% python3 -q
>>> import numpy as np
>>> import numpy.linalg as la
>>> np.set_printoptions(precision=3, suppress=True, linewidth=140, floatmode="fixed")
>>> sig = 10 * 0.5 ** np.arange(3)
>>> O, _ = la.qr(np.array([[-0.5, 1.8, 0.5], [-0.9, -0.7, -0.2], [1.7, -1.7, 0.4]]))
>>> rng = np.random.default_rng(486089)
>>> J = rng.normal(size=(25, 3)) * sig @ O
>>> print(J)
[[ -0.844 -12.405  -2.749]
 [  2.248   3.863   2.286]
 [  6.789  -7.771 -13.581]
 [  8.867  -1.557  -3.206]
 [  0.741  -2.516  -2.290]
 [  1.247   1.964   5.502]
 [  4.796  -7.949 -11.379]
 [  3.420 -15.211 -14.118]
 [ -8.167  13.008  16.900]
 [ -4.177  12.852   9.166]
 [  3.067   1.632  10.548]
 [ -3.282   3.708  -1.149]
 [  1.760   7.360  -1.066]
 [  2.418  -3.223  -5.468]
 [  3.650   3.020  -3.121]
 [ -2.447  -0.641   8.737]
 [ -1.683  14.190  14.842]
 [  5.493  -3.061  -2.915]
 [  5.758 -11.523 -13.558]
 [  5.046  -9.976  -8.132]
 [  1.404  -5.260  -2.619]
 [ -6.640  -4.419   5.377]
 [  1.299  -3.271 -12.438]
 [ -0.882  -1.741  -3.992]
 [ -0.663  -0.556   5.640]]
>>> x0 = np.array([1, 0, 1])
>>> target = J @ x0
>>> np.round(la.solve(J.T @ J, J.T @ target), 3) + 0
array([1.000, 0.000, 1.000])
>>> target = target + 0.1 * rng.normal(size=25)
>>> print(target)
[ -3.480   4.590  -6.849   5.729  -1.455   6.767  -6.416 -10.800   8.674   5.193  13.680  -4.353   0.547  -3.007   0.609   6.238  13.174
   2.567  -7.668  -2.996  -1.193  -1.193 -11.093  -4.894   4.906]
>>> beta, *_ = la.lstsq(J, target)
>>> [round(float(la.norm(la.solve(J.T @ J + lam * np.eye(3), J.T @ target))), 2) for lam in (0, 1, 10, 100)]
[1.42, 1.41, 1.36, 1.01]
>>> beta.round()
array([ 1.000, -0.000,  1.000])
>>> np.round(J.T @ (target - J @ beta), 3) + 0
array([0.000, 0.000, 0.000])
>>> beta
array([ 1.003, -0.001,  1.000])
>>> np.round(la.norm(target - J @ beta), 3)
np.float64(0.439)
>>> out = np.c_[J[:, :2] @ np.array([[2, 1], [1, 2]]), np.array([2, 2, 0, 0, 0, 1, 0, 0, 1, 0, 1, 1, 0, 0, 3, 0, 3, 1, 1, 2, 2, 3, 0, 3, 2])]
>>> out
array([[-14.093, -25.654,   2.000],
       [  8.358,   9.973,   2.000],
       [  5.806,  -8.753,   0.000],
       [ 16.176,   5.752,   0.000],
       [ -1.034,  -4.292,   0.000],
       [  4.458,   5.176,   1.000],
       [  1.644, -11.102,   0.000],
       [ -8.370, -27.002,   0.000],
       [ -3.326,  17.850,   1.000],
       [  4.498,  21.527,   0.000],
       [  7.767,   6.331,   1.000],
       [ -2.856,   4.134,   1.000],
       [ 10.880,  16.480,   0.000],
       [  1.613,  -4.028,   0.000],
       [ 10.320,   9.690,   3.000],
       [ -5.534,  -3.728,   0.000],
       [ 10.824,  26.697,   3.000],
       [  7.925,  -0.629,   1.000],
       [ -0.006, -17.287,   1.000],
       [  0.116, -14.906,   2.000],
       [ -2.451,  -9.115,   2.000],
       [-17.698, -15.477,   3.000],
       [ -0.674,  -5.243,   0.000],
       [ -3.505,  -4.364,   3.000],
       [ -1.883,  -1.776,   2.000]])
>>> print(np.round(la.norm(out - J @ la.lstsq(J, out)[0], axis=0), 3) + 0)
[0.000 0.000 7.551]
>>> print(la.matrix_rank(out))
3
>>> la.matrix_rank(np.c_[J, out])
np.int64(4)
